% ipython --no-banner

In [1]: import numpy as np

In [2]: import numpy.linalg as la

In [3]: np.set_printoptions(precision=2, suppress=True, linewidth=140)

In [4]: def rd(a):
   ...:     return np.round(a, 2) + 0
   ...: 

In [5]: M = np.array([[2, 0, 0, 0], [0, 1, 0, 0], [0, 0, 3, 0], [0, 0, 0, 2]])

In [6]: evals, V = la.eigvalsh(M)
ValueError: too many values to unpack (expected 2)


In [7]: evals, V = la.eigh(M)

In [8]: print(rd(la.eigvalsh(M @ M)))
[1. 4. 4. 9.]

In [9]: rd(la.svd(M, compute_uv=False))
Out[9]: array([3., 2., 2., 1.])

In [10]: evals
Out[10]: array([1., 2., 2., 3.])

In [11]: np.abs(V[:, -1]).round(6).argmax()
Out[11]: np.int64(2)

In [12]: V @ np.diag(evals) @ V.T
Out[12]: 
array([[2., 0., 0., 0.],
       [0., 1., 0., 0.],
       [0., 0., 3., 0.],
       [0., 0., 0., 2.]])

In [13]: np.abs(V[:, -1])
Out[13]: array([0., 0., 1., 0.])

In [14]: out = np.array([[0, 1, 0], [1, 1, 2]])

In [15]: C = np.kron(out, M)

In [16]: print(la.matrix_rank(C))
8

In [17]: C
Out[17]: 
array([[0, 0, 0, 0, 2, 0, 0, 0, 0, 0, 0, 0],
       [0, 0, 0, 0, 0, 1, 0, 0, 0, 0, 0, 0],
       [0, 0, 0, 0, 0, 0, 3, 0, 0, 0, 0, 0],
       [0, 0, 0, 0, 0, 0, 0, 2, 0, 0, 0, 0],
       [2, 0, 0, 0, 2, 0, 0, 0, 4, 0, 0, 0],
       [0, 1, 0, 0, 0, 1, 0, 0, 0, 2, 0, 0],
       [0, 0, 3, 0, 0, 0, 3, 0, 0, 0, 6, 0],
       [0, 0, 0, 2, 0, 0, 0, 2, 0, 0, 0, 4]])
